$ ipython --no-banner

In [1]: import numpy as np

In [2]: import numpy.linalg as la

In [3]: np.set_printoptions(suppress=True, linewidth=160)

In [4]: def rd(a):
   ...:     return np.round(a, 2) + 0
   ...: 

In [5]: K = np.load("w.npy")

In [6]: K
Out[6]: 
array([[1, 0, 1, 1, 0, 2, 2, 2],
       [0, 0, 0, 0, 0, 0, 0, 0],
       [1, 0, 1, 1, 0, 2, 2, 2],
       [1, 0, 1, 1, 0, 2, 2, 2],
       [0, 0, 0, 0, 0, 0, 0, 0],
       [2, 0, 2, 2, 0, 4, 4, 4],
       [2, 0, 2, 2, 0, 4, 4, 4],
       [2, 0, 2, 2, 0, 4, 4, 4]])

In [7]: np.unique(K.round(6), axis=0).shape
Out[7]: (3, 8)

In [8]: np.abs(np.diag(la.qr(K)[1])) > 1e-9
Out[8]: array([ True, False, False, False, False, False, False, False])

In [9]: rd(np.trace(la.pinv(K) @ K))
Out[9]: np.float64(1.0)

In [10]: np.allclose(K[:-1].T @ la.lstsq(K[:-1].T, K[-1])[0], K[-1])
Out[10]: True

In [11]: r = la.matrix_rank(K)

In [12]: r
Out[12]: np.int64(1)

In [13]: null = la.svd(K)[2][r:].T

In [14]: [int(la.matrix_rank(K[:i])) for i in range(1, len(K) + 1)]
Out[14]: [1, 1, 1, 1, 1, 1, 1, 1]

In [15]: [int(la.matrix_rank(K[:, :j + 1])) for j in range(8)]
Out[15]: [1, 1, 1, 1, 1, 1, 1, 1]

In [16]: [round(float(x), 2) for x in la.svd(K, compute_uv=False)[:3]]
Out[16]: [15.0, 0.0, 0.0]

In [17]: def softmax(z):
    ...:     e = np.exp(z - z.max(axis=-1, keepdims=True))
    ...:     return e / e.sum(axis=-1, keepdims=True)
    ...: 

In [18]: rd(softmax(10 * K[0]))
Out[18]: array([0.  , 0.  , 0.  , 0.  , 0.  , 0.33, 0.33, 0.33])

In [19]: S = K @ K.T / np.sqrt(8)

In [20]: rd(softmax(S + np.triu(np.full(S.shape, -np.inf), 1)))
Out[20]: 
array([[1.  , 0.  , 0.  , 0.  , 0.  , 0.  , 0.  , 0.  ],
       [0.5 , 0.5 , 0.  , 0.  , 0.  , 0.  , 0.  , 0.  ],
       [0.5 , 0.  , 0.5 , 0.  , 0.  , 0.  , 0.  , 0.  ],
       [0.33, 0.  , 0.33, 0.33, 0.  , 0.  , 0.  , 0.  ],
       [0.2 , 0.2 , 0.2 , 0.2 , 0.2 , 0.  , 0.  , 0.  ],
       [0.  , 0.  , 0.  , 0.  , 0.  , 1.  , 0.  , 0.  ],
       [0.  , 0.  , 0.  , 0.  , 0.  , 0.5 , 0.5 , 0.  ],
       [0.  , 0.  , 0.  , 0.  , 0.  , 0.33, 0.33, 0.33]])

In [21]: F = np.loadtxt("sample9.csv", delimiter=",")

In [22]: F
Out[22]: 
array([[ 1.  , -1.56, -1.85, -0.28, -2.28,  0.15],
       [ 1.  , -3.65, -4.98, -1.33, -3.33, -2.98],
       [ 1.  , -0.95, -0.93,  0.02, -1.98,  1.07],
       [ 1.  , -2.03, -2.54, -0.51, -2.51, -0.54],
       [ 1.  ,  1.96,  3.44,  1.48, -0.52,  5.44],
       [ 1.  , -3.32, -4.49, -1.16, -3.16, -2.49],
       [ 1.  , -1.28, -1.42, -0.14, -2.14,  0.58],
       [ 1.  , -0.7 , -0.55,  0.15, -1.85,  1.45],
       [ 1.  , -1.97, -2.45, -0.48, -2.48, -0.45],
       [ 1.  , -1.16, -1.24, -0.08, -2.08,  0.76],
       [ 1.  ,  1.01,  2.02,  1.01, -0.99,  4.02],
       [ 1.  ,  1.67,  3.  ,  1.33, -0.67,  5.  ],
       [ 1.  , -0.06,  0.41,  0.47, -1.53,  2.41],
       [ 1.  , -1.31, -1.46, -0.15, -2.15,  0.54],
       [ 1.  , -4.75, -6.62, -1.87, -3.87, -4.62],
       [ 1.  , -2.91, -3.87, -0.96, -2.96, -1.87],
       [ 1.  , -0.26,  0.12,  0.37, -1.63,  2.12],
       [ 1.  , -2.36, -3.04, -0.68, -2.68, -1.04],
       [ 1.  , -1.18, -1.27, -0.09, -2.09,  0.73]])

In [23]: w, V = la.eigh(K)

In [24]: vec = np.array([-1, -2, 2, -1, 3, -2, -2, 1])

In [25]: rd(vec @ K @ vec / (vec @ vec)), rd(w[0]), w[-1]
Out[25]: (np.float64(1.29), np.float64(0.0), np.float64(15.0))

In [26]: rd(la.eigvalsh(K[1:, 1:]))
Out[26]: array([ 0.,  0.,  0.,  0.,  0.,  0., 14.])

In [27]: vec @ K @ vec
Out[27]: np.int64(36)

In [28]: np.abs(K).sum(axis=1).max(), np.abs(w).max()
Out[28]: (np.int64(18), np.float64(15.0))

In [29]: vec = np.array([2, 1, 2, 2, 2, 1])

In [30]: F @ np.eye(6)[3]
Out[30]: array([-0.28, -1.33,  0.02, -0.51,  1.48, -1.16, -0.14,  0.15, -0.48, -0.08,  1.01,  1.33,  0.47, -0.15, -1.87, -0.96,  0.37, -0.68, -0.09])

In [31]: la.norm(F @ vec) <= la.norm(F, 2) * la.norm(vec) + 1e-9
Out[31]: np.True_

In [32]: np.sign((F @ vec).round(6))
Out[32]: array([-1., -1., -1., -1.,  1., -1., -1., -1., -1., -1.,  1.,  1.,  1., -1., -1., -1.,  1., -1., -1.])

In [33]: la.matrix_rank(F, rtol=0.1)
Out[33]: np.int64(2)

In [34]: rd(la.norm(F, 2) / la.norm(F))
Out[34]: np.float64(0.88)

In [35]: [round(float(x), 2) for x in la.svd(F, compute_uv=False)[:3]]
Out[35]: [19.92, 10.68, 0.02]

In [36]: W0 = np.load("test2.npy")

In [37]: W0
Out[37]: 
array([[-1.16,  1.67, -0.04, -0.31, -2.05,  0.73],
       [ 0.93, -0.12, -0.99, -0.92, -0.4 ,  2.48],
       [-0.8 , -1.48, -1.65, -0.99,  0.2 ,  1.56],
       [ 0.7 ,  1.32, -1.31,  0.99,  1.34,  1.51],
       [ 1.6 ,  0.54, -0.2 ,  0.68,  0.39, -2.35],
       [-2.07, -0.72,  0.37, -0.38,  1.11, -1.63],
       [-0.43, -1.47, -1.61, -1.5 ,  0.12, -1.34],
       [ 2.6 , -0.37, -0.8 ,  0.28,  0.22, -1.15],
       [-1.62, -1.68, -0.04,  0.12,  1.88, -0.18],
       [-0.53, -1.51,  0.06, -1.5 , -1.9 , -0.75],
       [ 0.7 , -1.42, -2.03, -1.46,  0.38,  0.32],
       [-1.15, -1.72,  0.54, -1.92, -0.74, -0.47],
       [-1.97,  0.83,  0.74, -1.59,  0.88, -0.77],
       [-0.97, -2.27,  0.17, -0.09,  1.66, -0.27],
       [ 1.62,  0.64,  1.16, -0.32, -1.99,  0.75],
       [-1.64,  2.04,  0.56,  1.07,  0.73,  0.37],
       [ 0.39, -0.55,  0.99,  2.48,  1.09, -0.44],
       [-2.57, -0.47,  0.73, -0.51, -1.19,  0.04],
       [-0.14, -1.3 , -0.23, -1.3 , -2.11,  1.04]])

In [38]: rng = np.random.default_rng(963)

In [39]: idx = rng.permutation(6)

In [40]: M2 = W0[:, idx] * rng.choice([-1, 1], 6)

In [41]: M2
Out[41]: 
array([[-1.67,  0.31, -1.16, -0.73,  0.04, -2.05],
       [ 0.12,  0.92,  0.93, -2.48,  0.99, -0.4 ],
       [ 1.48,  0.99, -0.8 , -1.56,  1.65,  0.2 ],
       [-1.32, -0.99,  0.7 , -1.51,  1.31,  1.34],
       [-0.54, -0.68,  1.6 ,  2.35,  0.2 ,  0.39],
       [ 0.72,  0.38, -2.07,  1.63, -0.37,  1.11],
       [ 1.47,  1.5 , -0.43,  1.34,  1.61,  0.12],
       [ 0.37, -0.28,  2.6 ,  1.15,  0.8 ,  0.22],
       [ 1.68, -0.12, -1.62,  0.18,  0.04,  1.88],
       [ 1.51,  1.5 , -0.53,  0.75, -0.06, -1.9 ],
       [ 1.42,  1.46,  0.7 , -0.32,  2.03,  0.38],
       [ 1.72,  1.92, -1.15,  0.47, -0.54, -0.74],
       [-0.83,  1.59, -1.97,  0.77, -0.74,  0.88],
       [ 2.27,  0.09, -0.97,  0.27, -0.17,  1.66],
       [-0.64,  0.32,  1.62, -0.75, -1.16, -1.99],
       [-2.04, -1.07, -1.64, -0.37, -0.56,  0.73],
       [ 0.55, -2.48,  0.39,  0.44, -0.99,  1.09],
       [ 0.47,  0.51, -2.57, -0.04, -0.73, -1.19],
       [ 1.3 ,  1.3 , -0.14, -1.04,  0.23, -2.11]])

In [42]: U, _, vt = la.svd(W0.T @ M2)

In [43]: rd(la.lstsq(W0, M2)[0])
Out[43]: 
array([[ 0.,  0.,  1.,  0.,  0.,  0.],
       [-1.,  0.,  0.,  0.,  0.,  0.],
       [ 0.,  0.,  0.,  0., -1.,  0.],
       [ 0., -1.,  0.,  0.,  0.,  0.],
       [ 0.,  0.,  0.,  0.,  0.,  1.],
       [ 0.,  0.,  0., -1.,  0.,  0.]])

In [44]: r0, r1 = M2[11], M2[15]

In [45]: rd(r0 @ r0)
Out[45]: np.float64(9.03)

In [46]: rd(r0 @ r1)
Out[46]: np.float64(-4.09)

In [47]: pr = (r0 @ r1) / (r0 @ r0) * r0

In [48]: rd((r1 - pr) @ r0)
Out[48]: np.float64(0.0)

In [49]: cen = (W0 - W0.mean(axis=0)) / W0.std(axis=0)

In [50]: rd(cen.std(axis=0))
Out[50]: array([1., 1., 1., 1., 1., 1.])

In [51]: np.argwhere(np.abs(cen) > 2)
Out[51]: 
array([[ 1,  5],
       [ 7,  0],
       [16,  3]])

In [52]: b = la.lstsq(np.delete(cen, 5, axis=1), cen[:, 5])[0]

In [53]: np.abs(b).argmax()
Out[53]: np.int64(2)
